In [1]: import numpy as np

In [2]: import numpy.linalg as la

In [3]: np.set_printoptions(precision=3, suppress=True, linewidth=200)

In [4]: def tidy(a):
   ...:     return np.round(a, 3) + 0
   ...: 

In [5]: X = np.array([[0, 1], [1, 0]])

In [6]: # row-stochastic, so 1 is an eigenvalue

In [7]: ev, evecs = la.eigh(X)

In [8]: x0 = np.array([6, -1])

In [9]: tidy(evecs * np.abs(ev) @ evecs.T)
Out[9]: 
array([[1., 0.],
       [0., 1.]])

In [10]: np.abs(X).sum(axis=1).max(), np.abs(ev).max()
Out[10]: (np.int64(1), np.float64(1.0))

In [11]: def softmax(z):
    ...:     e = np.exp(z - z.max(axis=-1, keepdims=True))
    ...:     return e / e.sum(axis=-1, keepdims=True)
    ...: 

In [12]: tidy(softmax(10 * X[0]))
Out[12]: array([0., 1.])

In [13]: tidy(softmax(X[0] + -2))
Out[13]: array([0.269, 0.731])

In [14]: att = X @ X.T / np.sqrt(2)

In [15]: softmax(att).round(6).argmax(axis=1)
Out[15]: array([0, 1])

In [16]: tidy(softmax(att + np.triu(np.full(att.shape, -np.inf), 1)))
Out[16]: 
array([[1.  , 0.  ],
       [0.33, 0.67]])

In [17]: tidy(softmax(att))
Out[17]: 
array([[0.67, 0.33],
       [0.33, 0.67]])

In [18]: tidy(la.norm(X, axis=0))
Out[18]: array([1., 1.])

In [19]: X[:, 1] @ X[:, 0]
Out[19]: np.int64(0)

In [20]: tidy(la.pinv(X))
Out[20]: 
array([[0., 1.],
       [1., 0.]])

In [21]: tidy(la.svd(X, compute_uv=False))
Out[21]: array([1., 1.])

In [22]: ev, evecs = la.eig(X)

In [23]: np.prod(ev)
Out[23]: np.float64(-1.0)

In [24]: tidy(np.sort(la.eigvals(X.T)))
Out[24]: array([-1.,  1.])

In [25]: tidy(np.sort(la.eigvals(la.inv(X))))
Out[25]: array([-1.,  1.])

In [26]: ev
Out[26]: array([ 1., -1.])

In [27]: ev, evecs = la.eigh(X)

In [28]: tidy(evecs.T @ evecs)
Out[28]: 
array([[1., 0.],
       [0., 1.]])

In [29]: np.abs(evecs[:, -1]).round(6).argmax()
Out[29]: np.int64(0)

In [30]: tidy(la.svd(X, compute_uv=False))
Out[30]: array([1., 1.])

In [31]: tidy(evecs.T @ X @ evecs)
Out[31]: 
array([[-1.,  0.],
       [ 0.,  1.]])

In [32]: tidy(np.abs(evecs[:, -1]))
Out[32]: array([0.707, 0.707])

In [33]: F = np.load("data.npy")

In [34]: F
Out[34]: 
array([[-3,  0, -2, -2],
       [ 0,  0,  0,  0],
       [-1,  0,  0, -3],
       [ 0,  0,  0,  0],
       [ 0,  0,  0,  0],
       [-6,  3,  3, -8],
       [ 0,  0,  0,  0],
       [ 0,  0,  0,  0],
       [-3,  0, -2, -2],
       [ 1,  1,  2, -1],
       [ 0,  0,  0,  0],
       [-4,  0, -2, -5],
       [-5,  3,  3, -5],
       [-3,  0, -2, -2],
       [-3,  0, -2, -2],
       [-3,  1,  0, -6],
       [-3,  1,  0, -6],
       [ 1,  1,  2, -1],
       [-4,  2,  3, -5],
       [ 0,  0,  0,  0],
       [ 0,  0,  0,  0],
       [ 0,  0,  0,  0],
       [ 1,  1,  2, -1]])

In [35]: # row 3 repeats row 1

In [36]: x0 = np.array([2, 3])

In [37]: a = np.maximum(X @ x0, 0)

In [38]: a
Out[38]: array([3, 2])
